$ python -q
>>> import numpy as np
>>> np.set_printoptions(precision=2, suppress=True, linewidth=140)
>>> rd = lambda a: np.round(a, 2) + 0
>>> M = np.load("data.npy")
>>> rd(M)
array([[ 0.2 ,  0.24,  0.07,  0.02,  0.15, -0.24,  0.11],
       [ 0.24,  0.3 ,  0.08,  0.03,  0.19, -0.3 ,  0.14],
       [ 0.07,  0.08,  0.02,  0.01,  0.05, -0.08,  0.04],
       [ 0.02,  0.03,  0.01,  0.  ,  0.02, -0.03,  0.01],
       [ 0.15,  0.19,  0.05,  0.02,  0.12, -0.19,  0.09],
       [-0.24, -0.3 , -0.08, -0.03, -0.19,  0.3 , -0.14],
       [ 0.11,  0.14,  0.04,  0.01,  0.09, -0.14,  0.06]])
>>> # looks like rank 1
>>> np.argsort(-np.linalg.norm(M, axis=0).round(6), kind="stable")[:3]
array([1, 5, 0])
>>> np.linalg.matrix_rank(M, rtol=0.1)
np.int64(1)
>>> np.linalg.cond(M) > 100
np.True_
>>> rd(np.linalg.norm(M, 2) / np.linalg.norm(M))
np.float64(1.0)
>>> def softmax(z):
...     e = np.exp(z - z.max(axis=-1, keepdims=True))
...     return e / e.sum(axis=-1, keepdims=True)
... 
>>> rd(softmax(M[5]))
array([0.12, 0.11, 0.14, 0.15, 0.13, 0.21, 0.14])
>>> rd(softmax(M[5] + 5))
array([0.12, 0.11, 0.14, 0.15, 0.13, 0.21, 0.14])
>>> rd(softmax(M).sum(axis=1))
array([1., 1., 1., 1., 1., 1., 1.])
>>> S = M @ M.T / np.sqrt(7)
>>> rd(softmax(S)[5] @ M)
array([ 0.07,  0.08,  0.02,  0.01,  0.05, -0.08,  0.04])
>>> print(rd(softmax(S + np.triu(np.full(S.shape, -np.inf), 1))))
[[1.   0.   0.   0.   0.   0.   0.  ]
 [0.49 0.51 0.   0.   0.   0.   0.  ]
 [0.33 0.34 0.33 0.   0.   0.   0.  ]
 [0.25 0.25 0.25 0.25 0.   0.   0.  ]
 [0.2  0.21 0.2  0.19 0.2  0.   0.  ]
 [0.16 0.15 0.17 0.17 0.16 0.19 0.  ]
 [0.15 0.15 0.14 0.14 0.15 0.13 0.14]]
>>> print(softmax(S).round(6).argmax(axis=1))
[1 1 1 1 1 5 1]
>>> ang = np.radians(135)
>>> Rm = np.eye(7)
>>> Rm[2, 2] = Rm[1, 1] = np.cos(ang)
>>> Rm[2, 1], Rm[1, 2] = -np.sin(ang), np.sin(ang)
>>> rd(Rm)
array([[ 1.  ,  0.  ,  0.  ,  0.  ,  0.  ,  0.  ,  0.  ],
       [ 0.  , -0.71,  0.71,  0.  ,  0.  ,  0.  ,  0.  ],
       [ 0.  , -0.71, -0.71,  0.  ,  0.  ,  0.  ,  0.  ],
       [ 0.  ,  0.  ,  0.  ,  1.  ,  0.  ,  0.  ,  0.  ],
       [ 0.  ,  0.  ,  0.  ,  0.  ,  1.  ,  0.  ,  0.  ],
       [ 0.  ,  0.  ,  0.  ,  0.  ,  0.  ,  1.  ,  0.  ],
       [ 0.  ,  0.  ,  0.  ,  0.  ,  0.  ,  0.  ,  1.  ]])
>>> Y = M @ Rm.T
>>> print(np.allclose(M @ M.T, Y @ Y.T))
True
>>> rd(np.abs(Y - M).max(axis=0))
array([0.  , 0.45, 0.35, 0.  , 0.  , 0.  , 0.  ])
>>> rank = np.linalg.matrix_rank(M)
>>> rank
np.int64(1)
>>> N = np.linalg.svd(M)[2][rank:].T
>>> print(np.allclose(M @ N, 0))
True
>>> rd(N @ N.T)
array([[ 0.8 , -0.24, -0.07, -0.02, -0.15,  0.24, -0.11],
       [-0.24,  0.7 , -0.08, -0.03, -0.19,  0.3 , -0.14],
       [-0.07, -0.08,  0.98, -0.01, -0.05,  0.08, -0.04],
       [-0.02, -0.03, -0.01,  1.  , -0.02,  0.03, -0.01],
       [-0.15, -0.19, -0.05, -0.02,  0.88,  0.19, -0.09],
       [ 0.24,  0.3 ,  0.08,  0.03,  0.19,  0.7 ,  0.14],
       [-0.11, -0.14, -0.04, -0.01, -0.09,  0.14,  0.94]])
>>> np.linalg.matrix_rank(M.T @ M), np.linalg.matrix_rank(M @ M.T)
(np.int64(1), np.int64(1))
>>> m1 = np.loadtxt("dump.csv", delimiter=",")
>>> m1
array([[0., 0., 1., 0., 0.],
       [0., 0., 0., 0., 1.],
       [1., 0., 0., 0., 0.],
       [0., 0., 0., 0., 0.],
       [0., 1., 0., 0., 0.]])
>>> # rows and columns are dependent
>>> print(m1.sum(axis=0))
[1. 1. 1. 0. 1.]
>>> Lm = np.diag(m1.sum(axis=1)) - m1
>>> (np.linalg.eigvalsh(Lm) < 1e-8).sum()
np.int64(3)
>>> rd(np.linalg.eigvalsh(Lm))
array([0., 0., 0., 2., 2.])
>>> Lm @ np.ones(5)
array([0., 0., 0., 0., 0.])
>>> print(np.linalg.matrix_rank(Lm))
2
>>> print(Lm)
[[ 1.  0. -1.  0.  0.]
 [ 0.  1.  0.  0. -1.]
 [-1.  0.  1.  0.  0.]
 [ 0.  0.  0.  0.  0.]
 [ 0. -1.  0.  0.  1.]]
>>> print(rd(np.linalg.eigvalsh(m1).min()))
-1.0
>>> [round(float(np.linalg.det(m1[:i, :i])), 2) + 0 for i in range(1, 6)]
[0.0, 0.0, 0.0, 0.0, 0.0]
>>> rd(softmax(m1).sum(axis=1))
array([1., 1., 1., 1., 1.])
>>> softmax(m1[3] + 4)
array([0.2, 0.2, 0.2, 0.2, 0.2])
>>> softmax(10 * m1[3])
array([0.2, 0.2, 0.2, 0.2, 0.2])
>>> softmax(m1[3])
array([0.2, 0.2, 0.2, 0.2, 0.2])
>>> S = m1 @ m1.T / np.sqrt(5)
>>> softmax(S).round(6).argmax(axis=1)
array([0, 1, 2, 0, 4])
>>> rd(softmax(S + np.triu(np.full(S.shape, -np.inf), 1)))
array([[1.  , 0.  , 0.  , 0.  , 0.  ],
       [0.39, 0.61, 0.  , 0.  , 0.  ],
       [0.28, 0.28, 0.44, 0.  , 0.  ],
       [0.25, 0.25, 0.25, 0.25, 0.  ],
       [0.18, 0.18, 0.18, 0.18, 0.28]])
>>> print(softmax(S)[3] @ m1)
[0.2 0.2 0.2 0.  0.2]
>>> print(rd(softmax(S)))
[[0.28 0.18 0.18 0.18 0.18]
 [0.18 0.28 0.18 0.18 0.18]
 [0.18 0.18 0.28 0.18 0.18]
 [0.2  0.2  0.2  0.2  0.2 ]
 [0.18 0.18 0.18 0.18 0.28]]
>>> Uu, sv, VT = np.linalg.svd(m1, full_matrices=False)
>>> np.allclose(Uu * sv @ VT, m1)
True
>>> sv
array([1., 1., 1., 1., 0.])
>>> print(sv / sv[0])
[1. 1. 1. 1. 0.]
>>> Uu.shape, sv.shape, VT.shape
((5, 5), (5,), (5, 5))
>>> Uu.T @ m1 @ VT.T
array([[1., 0., 0., 0., 0.],
       [0., 1., 0., 0., 0.],
       [0., 0., 1., 0., 0.],
       [0., 0., 0., 1., 0.],
       [0., 0., 0., 0., 0.]])
>>> A = np.loadtxt("run5.csv", delimiter=",")
>>> A
array([[-0.1,  1.8,  0.1, -0.7,  0.4,  2.4,  1.1, -0.9, -1.7, -0.7, -0.2,  0.9],
       [ 0.4,  0.3, -0.1,  1.5,  0. ,  3.9, -1.1, -1.1,  0. ,  0.8,  1.2, -0.3],
       [ 0.4, -1.1,  0.1,  0.6, -1.1,  1.5,  0.7, -3. , -0.4, -0.2, -1.5,  0. ],
       [-1.3,  1.1,  0.2, -1.1,  0.5, -5.1, -0.1, -0.1, -0.4,  0.8, -1.1, -0.3],
       [ 0.9, -1. , -1.9,  0.2,  0.2, -1.2,  0.1, -0.7,  0.4, -0.2,  0.5,  0.9],
       [ 1.2, -1.6, -0.1,  0.4, -2. ,  3.3, -0.7,  0.6,  0.8,  0.7, -0.4,  0.2],
       [ 0. , -1.2, -2.3, -0.9, -0.3, -2.1,  1.4, -0.5, -0.6,  0.1,  0. , -0.5],
       [-1. , -0.2, -0.6, -1.1,  1.6,  0.3,  0.2, -0.9,  1.1,  1. ,  0.4,  0.8],
       [-0.8,  0.7,  1.9, -0.3, -1. ,  5.4,  0.3,  0.6,  0.8,  1.8,  0.9,  0.4],
       [ 1.5,  0. , -0.2, -0.4,  2.8,  0. , -0.6, -1.2,  1.1, -0.3,  1.3, -0.3],
       [-0.7,  0.3,  0.7, -0.9,  0.4,  1.5, -0.5,  0. ,  1. ,  0.4, -0.4, -0.3],
       [ 0.7, -0.1,  0.5, -0.2,  0.6, -2.1,  0.7, -1.4,  1.3, -1.1,  0.8, -1. ],
       [-0.4,  0.1,  0.2,  0.2,  0.5, -4.2,  1.2,  0.1, -0.4, -1. ,  1.3,  1. ]])
>>> t3 = A.reshape(13, 2, -1)
>>> np.einsum("ihd,jhd->hij", t3, t3).shape
(2, 13, 13)
>>> t3[:, 0]
array([[-0.1,  1.8,  0.1, -0.7,  0.4,  2.4],
       [ 0.4,  0.3, -0.1,  1.5,  0. ,  3.9],
       [ 0.4, -1.1,  0.1,  0.6, -1.1,  1.5],
       [-1.3,  1.1,  0.2, -1.1,  0.5, -5.1],
       [ 0.9, -1. , -1.9,  0.2,  0.2, -1.2],
       [ 1.2, -1.6, -0.1,  0.4, -2. ,  3.3],
       [ 0. , -1.2, -2.3, -0.9, -0.3, -2.1],
       [-1. , -0.2, -0.6, -1.1,  1.6,  0.3],
       [-0.8,  0.7,  1.9, -0.3, -1. ,  5.4],
       [ 1.5,  0. , -0.2, -0.4,  2.8,  0. ],
       [-0.7,  0.3,  0.7, -0.9,  0.4,  1.5],
       [ 0.7, -0.1,  0.5, -0.2,  0.6, -2.1],
       [-0.4,  0.1,  0.2,  0.2,  0.5, -4.2]])
>>> rd(t3.sum(axis=1))
array([[ 1. ,  0.9, -1.6, -1.4,  0.2,  3.3],
       [-0.7, -0.8, -0.1,  2.3,  1.2,  3.6],
       [ 1.1, -4.1, -0.3,  0.4, -2.6,  1.5],
       [-1.4,  1. , -0.2, -0.3, -0.6, -5.4],
       [ 1. , -1.7, -1.5,  0. ,  0.7, -0.3],
       [ 0.5, -1. ,  0.7,  1.1, -2.4,  3.5],
       [ 1.4, -1.7, -2.9, -0.8, -0.3, -2.6],
       [-0.8, -1.1,  0.5, -0.1,  2. ,  1.1],
       [-0.5,  1.3,  2.7,  1.5, -0.1,  5.8],
       [ 0.9, -1.2,  0.9, -0.7,  4.1, -0.3],
       [-1.2,  0.3,  1.7, -0.5,  0. ,  1.2],
       [ 1.4, -1.5,  1.8, -1.3,  1.4, -3.1],
       [ 0.8,  0.2, -0.2, -0.8,  1.8, -3.2]])
>>> np.swapaxes(t3, 1, 2)[7]
array([[-1. ,  0.2],
       [-0.2, -0.9],
       [-0.6,  1.1],
       [-1.1,  1. ],
       [ 1.6,  0.4],
       [ 0.3,  0.8]])
>>> rd(softmax(A).sum(axis=1))
array([1., 1., 1., 1., 1., 1., 1., 1., 1., 1., 1., 1., 1.])
>>> S = A @ A.T / np.sqrt(12)
>>> rd(softmax(S)[6] @ A)
array([-0.15, -0.62, -1.44, -0.68,  0.01, -2.63,  0.99, -0.44, -0.38,  0.03,  0.04, -0.18])
>>> vec = np.array([-4, 4, -9, -5, 0, -2, 0, 0, 6, 8, -6, 1])
>>> rhs = A @ vec
>>> rd(rhs)
array([ -8.3, -15.9,  -7.9,  33.8,   9.6,  -5.9,  21.3,  26.5,  -6.2,  -6.1,  10.5,  -9.3,  -9.6])
>>> print(rd(np.linalg.solve(A.T @ A, A.T @ rhs)))
[-4.  4. -9. -5.  0. -2.  0.  0.  6.  8. -6.  1.]
>>> rd(np.linalg.lstsq(A, rhs)[0])
array([-4.,  4., -9., -5.,  0., -2.,  0.,  0.,  6.,  8., -6.,  1.])
>>> rd(np.linalg.pinv(A) @ A)
array([[1., 0., 0., 0., 0., 0., 0., 0., 0., 0., 0., 0.],
       [0., 1., 0., 0., 0., 0., 0., 0., 0., 0., 0., 0.],
       [0., 0., 1., 0., 0., 0., 0., 0., 0., 0., 0., 0.],
       [0., 0., 0., 1., 0., 0., 0., 0., 0., 0., 0., 0.],
       [0., 0., 0., 0., 1., 0., 0., 0., 0., 0., 0., 0.],
       [0., 0., 0., 0., 0., 1., 0., 0., 0., 0., 0., 0.],
       [0., 0., 0., 0., 0., 0., 1., 0., 0., 0., 0., 0.],
       [0., 0., 0., 0., 0., 0., 0., 1., 0., 0., 0., 0.],
       [0., 0., 0., 0., 0., 0., 0., 0., 1., 0., 0., 0.],
       [0., 0., 0., 0., 0., 0., 0., 0., 0., 1., 0., 0.],
       [0., 0., 0., 0., 0., 0., 0., 0., 0., 0., 1., 0.],
       [0., 0., 0., 0., 0., 0., 0., 0., 0., 0., 0., 1.]])
>>> rng = np.random.default_rng(41)
>>> rhs = rhs + 0.1 * rng.normal(size=13)
>>> rd(rhs)
array([ -8.42, -15.87,  -7.9 ,  33.85,   9.47,  -5.79,  21.31,  26.38,  -6.34,  -6.23,  10.43,  -9.18,  -9.51])
>>> b, *_ = np.linalg.lstsq(A, rhs)
>>> b.round()
array([-4.,  4., -9., -5., -0., -2., -0., -0.,  6.,  8., -6.,  1.])
>>> rd(A.T @ (rhs - A @ b))
array([0., 0., 0., 0., 0., 0., 0., 0., 0., 0., 0., 0.])
>>> [round(float(np.linalg.norm(np.linalg.solve(A.T @ A + lam * np.eye(12), A.T @ rhs))), 2) for lam in (0, 1, 10, 100)]
[16.57, 13.51, 7.98, 2.04]
>>> print(rd(b))
[-4.06  3.91 -8.93 -5.12 -0.12 -2.02 -0.17 -0.06  5.9   7.91 -5.87  0.96]
